$ python -q
>>> import numpy as np
>>> np.set_printoptions(precision=2, suppress=True, linewidth=120)
>>> J = np.loadtxt("arr.csv", delimiter=",")
>>> print(J)
[[ 0.  0.  0.  0.]
 [ 3.  0.  0.  0.]
 [ 0.  0.  0. -3.]
 [ 1.  0.  0.  2.]
 [-3. -3. -1.  0.]
 [-2.  0.  0.  0.]
 [-3.  0.  0.  0.]]
>>> th = np.radians(180)
>>> R = np.eye(4)
>>> R[0, 0] = R[3, 3] = np.cos(th)
>>> R[0, 3], R[3, 0] = -np.sin(th), np.sin(th)
>>> print(R.round(2) + 0)
[[-1.  0.  0.  0.]
 [ 0.  1.  0.  0.]
 [ 0.  0.  1.  0.]
 [ 0.  0.  0. -1.]]
>>> B = J @ R.T
>>> print(np.abs(B - J).max(axis=0))
[6. 0. 0. 6.]
>>> U, sigma, VT = np.linalg.svd(J)
>>> evecs = VT[:(sigma > 1e-8).sum()]
>>> rng = np.random.default_rng(715951)
>>> vec = J[2] + 3 * J[0] + rng.integers(2) * np.eye(4)[1]
>>> print(vec)
[ 0.  1.  0. -3.]
>>> print(np.allclose(evecs.T @ evecs @ vec, vec))
False
>>> print(np.diag(evecs.T @ evecs))
[1.  0.9 0.1 1. ]
>>> U, sigma, VT = np.linalg.svd(J)
>>> print(np.argmax(sigma[:-1] / (sigma[1:] + 1e-6)) + 1)
3
>>> print(sigma.round(2) + 0)
[5.97 3.59 2.53 0.  ]
>>> B = U[:, :3] @ np.diag(sigma[:3]) @ VT[:3]
>>> print(np.round(np.linalg.norm(J - B, 2), 2), np.round(sigma[3], 2))
0.0 0.0
>>> print(round(float(np.linalg.norm(J - B) / np.linalg.norm(J)), 2))
0.0
>>> print(np.linalg.matrix_rank(B))
3
>>> A = np.load("m.npy")
>>> print(A)
[[ -5.  -4. -11.  -7.]
 [ 13.   9.  15.   8.]
 [ -5.  -2.   5.   5.]
 [  5.   2.  -5.  -5.]]
>>> print(np.unique(A.round(6), axis=0).shape)
(4, 4)
>>> print(np.allclose(A[:-1].T @ np.linalg.lstsq(A[:-1].T, A[-1])[0], A[-1]))
True
>>> print(A @ np.linalg.pinv(A) @ A)
[[ -5.  -4. -11.  -7.]
 [ 13.   9.  15.   8.]
 [ -5.  -2.   5.   5.]
 [  5.   2.  -5.  -5.]]
>>> data = np.array([[3.0, 1.0, 1.0, 5.0, -2.0, 2.0, -5.0],
...     [5.0, 3.0, 4.0, 0.0, 4.0, 9.0, 9.0],
...     [1.0, 0.0, 5.0, 0.0, 8.0, -9.0, 4.0],
...     [0.0, 3.0, 5.0, 3.0, -5.0, -2.0, -3.0],
...     [0.0, 0.0, 0.0, 0.0, 1.0, 1.0, 3.0],
...     [0.0, 0.0, 0.0, 0.0, 2.0, 0.0, 0.0],
...     [0.0, 0.0, 0.0, 0.0, 0.0, 2.0, 3.0]])
>>> B = np.linalg.inv(data)
>>> print(round(float(np.linalg.cond(data)), 2))
102.32
>>> print(np.round(data @ B, 2) + 0)
[[1. 0. 0. 0. 0. 0. 0.]
 [0. 1. 0. 0. 0. 0. 0.]
 [0. 0. 1. 0. 0. 0. 0.]
 [0. 0. 0. 1. 0. 0. 0.]
 [0. 0. 0. 0. 1. 0. 0.]
 [0. 0. 0. 0. 0. 1. 0.]
 [0. 0. 0. 0. 0. 0. 1.]]
>>> print(np.linalg.det(data) * B)
[[  270.   360.   108.  -450.  1260. -2637. -2484.]
 [ -378.   402.  -876.   630.  9410.  -808. -9448.]
 [  -54.   -72.   522.    90. -6594.  1524.  6114.]
 [  468.  -282.     6.   126.  1580.   533.   164.]
 [    0.     0.     0.     0.     0.  1359.     0.]
 [    0.     0.     0.     0. -2718.  1359.  2718.]
 [    0.     0.     0.     0.  1812.  -906.  -906.]]
>>> print((np.abs(B) > 1e-9).astype(int))
[[1 1 1 1 1 1 1]
 [1 1 1 1 1 1 1]
 [1 1 1 1 1 1 1]
 [1 1 1 1 1 1 1]
 [0 0 0 0 0 1 0]
 [0 0 0 0 1 1 1]
 [0 0 0 0 1 1 1]]
>>> B = data + rng.integers(-2, 3, (7, 6)) @ rng.integers(-2, 3, (6, 7))
>>> print(B)
[[ 12.  -3.   1.   7.  -4.  -2.  -8.]
 [ -8.   4.   9.   1.  10.  19.  11.]
 [  0.   6.   0.   3.   8.  -8.   9.]
 [-10.   7.  13.   1.  -1.   8.   1.]
 [ -2.  -3.   3.  -2.   0.   0.   0.]
 [  1.  -3.   3.   1.   0.  -4.  -2.]
 [  2.   3.   2.   5.  -1.   5.   6.]]
>>> print(B - data)
[[  9.  -4.   0.   2.  -2.  -4.  -3.]
 [-13.   1.   5.   1.   6.  10.   2.]
 [ -1.   6.  -5.   3.   0.   1.   5.]
 [-10.   4.   8.  -2.   4.  10.   4.]
 [ -2.  -3.   3.  -2.  -1.  -1.  -3.]
 [  1.  -3.   3.   1.  -2.  -4.  -2.]
 [  2.   3.   2.   5.  -1.   3.   3.]]
>>> print(np.round(np.linalg.svd(B - data, compute_uv=False), 2) + 0)
[27.36 13.09  7.95  4.55  3.96  1.22  0.  ]
>>> print(np.abs(B - data).sum(axis=1))
[24. 38. 21. 42. 15. 16. 19.]
>>> print(np.allclose(data, data.T))
False
>>> print(round(float(np.linalg.det(data)), 2))
2718.0
>>> print(np.allclose(data @ data.T, data.T @ data))
False
>>> print((data + data.T) / 2)
[[ 3.   3.   1.   2.5 -1.   1.  -2.5]
 [ 3.   3.   2.   1.5  2.   4.5  4.5]
 [ 1.   2.   5.   2.5  4.  -4.5  2. ]
 [ 2.5  1.5  2.5  3.  -2.5 -1.  -1.5]
 [-1.   2.   4.  -2.5  1.   1.5  1.5]
 [ 1.   4.5 -4.5 -1.   1.5  0.   1. ]
 [-2.5  4.5  2.  -1.5  1.5  1.   3. ]]
>>> m1 = np.tril(np.array([[-1, 1, 0, 4, 2, 3, 0],
...     [4, -4, -2, 4, -5, -1, -2],
...     [2, 4, -3, -3, 3, -5, 5],
...     [4, -2, 3, 3, -3, 0, -5],
...     [4, 1, 3, 0, 2, -2, -5],
...     [-2, 3, -2, -2, 1, 0, 4],
...     [-2, 2, 5, 4, 1, -2, 4]]), -1) + np.eye(7, dtype=int)
>>> print(m1)
[[ 1  0  0  0  0  0  0]
 [ 4  1  0  0  0  0  0]
 [ 2  4  1  0  0  0  0]
 [ 4 -2  3  1  0  0  0]
 [ 4  1  3  0  1  0  0]
 [-2  3 -2 -2  1  1  0]
 [-2  2  5  4  1 -2  1]]
>>> print(round(np.linalg.norm(m1), 2))
13.19
>>> print(m1.shape)
(7, 7)
>>> print(m1.sum(axis=0))
[11  9 10  3  3 -1  1]
>>> print(np.linalg.matrix_rank(m1))
7
>>> print(np.diff(m1, axis=0))
[[ 3  1  0  0  0  0  0]
 [-2  3  1  0  0  0  0]
 [ 2 -6  2  1  0  0  0]
 [ 0  3  0 -1  1  0  0]
 [-6  2 -5 -2  0  1  0]
 [ 0 -1  7  6  0 -3  1]]
>>> U, sigma, VT = np.linalg.svd(m1)
>>> print(np.argmax(sigma[:-1] / (sigma[1:] + 1e-6)) + 1)
6
>>> B = U[:, :6] @ np.diag(sigma[:6]) @ VT[:6]
>>> print(round(np.linalg.norm(m1 - B) / np.linalg.norm(m1), 2))
0.0
>>> print(np.linalg.matrix_rank(m1, rtol=0.05))
5
>>> print(np.round(np.abs(m1 - B).max(), 2))
0.01
>>> print(np.linalg.matrix_rank(B))
6
>>> f, g = m1[4], m1[0]
>>> print(f @ g)
4
>>> p = (f @ g) / (f @ f) * f
>>> print(round((g - p) @ f, 2))
0.0
>>> print(round(float(np.linalg.norm(f + g) ** 2 + np.linalg.norm(f - g) ** 2), 2))
56.0
>>> print(np.linalg.matrix_rank(np.outer(f, g)))
1
>>> print(np.outer(f, g))
[[4 0 0 0 0 0 0]
 [1 0 0 0 0 0 0]
 [3 0 0 0 0 0 0]
 [0 0 0 0 0 0 0]
 [1 0 0 0 0 0 0]
 [0 0 0 0 0 0 0]
 [0 0 0 0 0 0 0]]
